% ipython --no-banner

In [1]: import numpy as np

In [2]: import numpy.linalg as la

In [3]: np.set_printoptions(precision=1, suppress=True, linewidth=140, sign=" ")

In [4]: F = np.loadtxt("w.csv", delimiter=",")

In [5]: F.round(1) + 0
Out[5]: 
array([[ 0. , -0.1,  0. ,  0. ,  0.1, -0.1,  0. ],
       [-0.1,  0.4,  0. ,  0. , -0.2,  0.4,  0.1],
       [ 0. ,  0. ,  0. ,  0. ,  0. ,  0. ,  0. ],
       [ 0. ,  0. ,  0. ,  0. ,  0. ,  0. ,  0. ],
       [ 0.1, -0.2,  0. ,  0. ,  0.1, -0.2, -0.1],
       [-0.1,  0.4,  0. ,  0. , -0.2,  0.4,  0.1],
       [ 0. ,  0.1,  0. ,  0. , -0.1,  0.1,  0. ]])

In [6]: Uu, sigma, vt = la.svd(F)

In [7]: np.argmax(sigma[:-1] / (sigma[1:] + 1e-6)) + 1
Out[7]: np.int64(1)

In [8]: A2 = Uu[:, :1] @ np.diag(sigma[:1]) @ vt[:1]

In [9]: la.matrix_rank(A2)
Out[9]: np.int64(1)

In [10]: A2.round(1) + 0
Out[10]: 
array([[ 0. , -0.1,  0. ,  0. ,  0.1, -0.1,  0. ],
       [-0.1,  0.4,  0. ,  0. , -0.2,  0.4,  0.1],
       [ 0. ,  0. ,  0. ,  0. ,  0. ,  0. ,  0. ],
       [ 0. ,  0. ,  0. ,  0. ,  0. ,  0. ,  0. ],
       [ 0.1, -0.2,  0. ,  0. ,  0.1, -0.2, -0.1],
       [-0.1,  0.4,  0. ,  0. , -0.2,  0.4,  0.1],
       [ 0. ,  0.1,  0. ,  0. , -0.1,  0.1,  0. ]])

In [11]: A2 = F / np.sqrt((F ** 2).mean(axis=1, keepdims=True))

In [12]: print(np.round(F - F.mean(axis=1, keepdims=True), 1) + 0)
[[ 0.1 -0.1  0.   0.   0.1 -0.1  0. ]
 [-0.2  0.3  0.   0.  -0.3  0.3  0. ]
 [ 0.   0.   0.   0.   0.   0.   0. ]
 [ 0.   0.   0.   0.   0.   0.   0. ]
 [ 0.1 -0.2  0.   0.   0.2 -0.2  0. ]
 [-0.2  0.3  0.   0.  -0.3  0.3  0. ]
 [-0.1  0.1  0.   0.  -0.1  0.1  0. ]]

In [13]: A2[4]
Out[13]: array([ 0.6, -1.7, -0.2, -0.2,  0.9, -1.7, -0.6])

In [14]: w1 = np.array([[3, 1, 1, 3],
    ...:     [1, 2, 2, 3],
    ...:     [2, 2, 1, 1],
    ...:     [0, 3, 1, 3],
    ...:     [1, 2, 0, 1],
    ...:     [0, 1, 2, 3],
    ...:     [1, 3, 2, 0]])

In [15]: c = np.array([-7, 7, 9, -3])

In [16]: H = np.maximum(F @ w1 + c, 0)

In [17]: print((H > 0).astype(int))
[[ 0  1  1  0]
 [ 0  1  1  0]
 [ 0  1  1  0]
 [ 0  1  1  0]
 [ 0  1  1  0]
 [ 0  1  1  0]
 [ 0  1  1  0]]

In [18]: H
Out[18]: 
array([[  0. ,   6.6,   8.4,   0. ],
       [  0. ,   8.2,  10.8,   0. ],
       [  0. ,   7.1,   9.2,   0. ],
       [  0. ,   7.1,   9.2,   0. ],
       [  0. ,   6.3,   8. ,   0. ],
       [  0. ,   8.2,  10.8,   0. ],
       [  0. ,   7.4,   9.6,   0. ]])

In [19]: W2 = np.array([[8, 4, 3], [8, 1, 3], [2, 2, 9], [4, 3, 2]])

In [20]: (H @ W2).round(6).argmax(axis=1)
Out[20]: array([ 2,  2,  2,  2,  2,  2,  2])

In [21]: data = np.array([[0.6, -0.2, 1.2, 0.7],
    ...:     [-0.6, -0.5, 0.3, 0.8],
    ...:     [1.4, -1.0, 0.1, 2.6],
    ...:     [-0.5, 0.7, 0.5, -1.1],
    ...:     [-0.1, -0.1, 0.4, -0.8],
    ...:     [-0.6, -0.7, -0.2, -0.7],
    ...:     [0.2, -1.2, -0.9, 0.2],
    ...:     [0.0, -0.3, 0.9, -0.3],
    ...:     [0.1, -0.8, -0.5, 0.4],
    ...:     [-1.6, -0.4, 0.7, 1.4]])

In [22]: data[5] *= 3

In [23]: print(data)
[[ 0.6 -0.2  1.2  0.7]
 [-0.6 -0.5  0.3  0.8]
 [ 1.4 -1.   0.1  2.6]
 [-0.5  0.7  0.5 -1.1]
 [-0.1 -0.1  0.4 -0.8]
 [-1.8 -2.1 -0.6 -2.1]
 [ 0.2 -1.2 -0.9  0.2]
 [ 0.  -0.3  0.9 -0.3]
 [ 0.1 -0.8 -0.5  0.4]
 [-1.6 -0.4  0.7  1.4]]

In [24]: cen = data - data.mean(axis=0)

In [25]: Uu, sigma, vt = la.svd(cen, full_matrices=False)

In [26]: print(la.matrix_rank(cen))
4

In [27]: print(np.abs(vt[-1]))
[ 0.2  0.6  0.7  0.1]

In [28]: print((np.sign(Uu[:, 0]) == np.sign(Uu[0, 0])).astype(int))
[ 1  1  1  0  0  0  1  0  1  1]

In [29]: np.abs(Uu[:, 0]).argmax()
Out[29]: np.int64(5)

In [30]: np.round(sigma ** 2 / (sigma ** 2).sum(), 1) + 0
Out[30]: array([ 0.6,  0.2,  0.1,  0. ])

In [31]: A2 = np.array([[2, 7, -3, 1, 6], [1, 2, 3, -6, -1], [8, -4, 8, 8, -3]])

In [32]: arr = A2.T @ A2

In [33]: arr
Out[33]: 
array([[ 69, -16,  61,  60, -13],
       [-16,  69, -47, -37,  52],
       [ 61, -47,  82,  43, -45],
       [ 60, -37,  43, 101, -12],
       [-13,  52, -45, -12,  46]])

In [34]: round(float(la.eigvals(arr).sum().real), 1)
Out[34]: 367.0

In [35]: np.einsum("ii->", arr)
Out[35]: np.int64(367)

In [36]: np.einsum("ij,ji->", arr, arr)
Out[36]: np.int64(64655)

In [37]: np.round(la.eigvals(arr), 1) + 0
Out[37]: array([ 234.6,   86.7,   45.7,    0. ,    0. ])

In [38]: np.round(np.poly(arr), 1) + 0
Out[38]: array([      1.,    -367.,   35017., -928973.,       0.,       0.])

In [39]: np.round(np.trace(la.pinv(arr) @ arr), 1)
Out[39]: np.float64(3.0)

In [40]: la.lstsq(arr[:-1].T, arr[-1])[2]
Out[40]: np.int32(3)

In [41]: arr @ la.pinv(arr) @ arr
Out[41]: 
array([[ 69., -16.,  61.,  60., -13.],
       [-16.,  69., -47., -37.,  52.],
       [ 61., -47.,  82.,  43., -45.],
       [ 60., -37.,  43., 101., -12.],
       [-13.,  52., -45., -12.,  46.]])
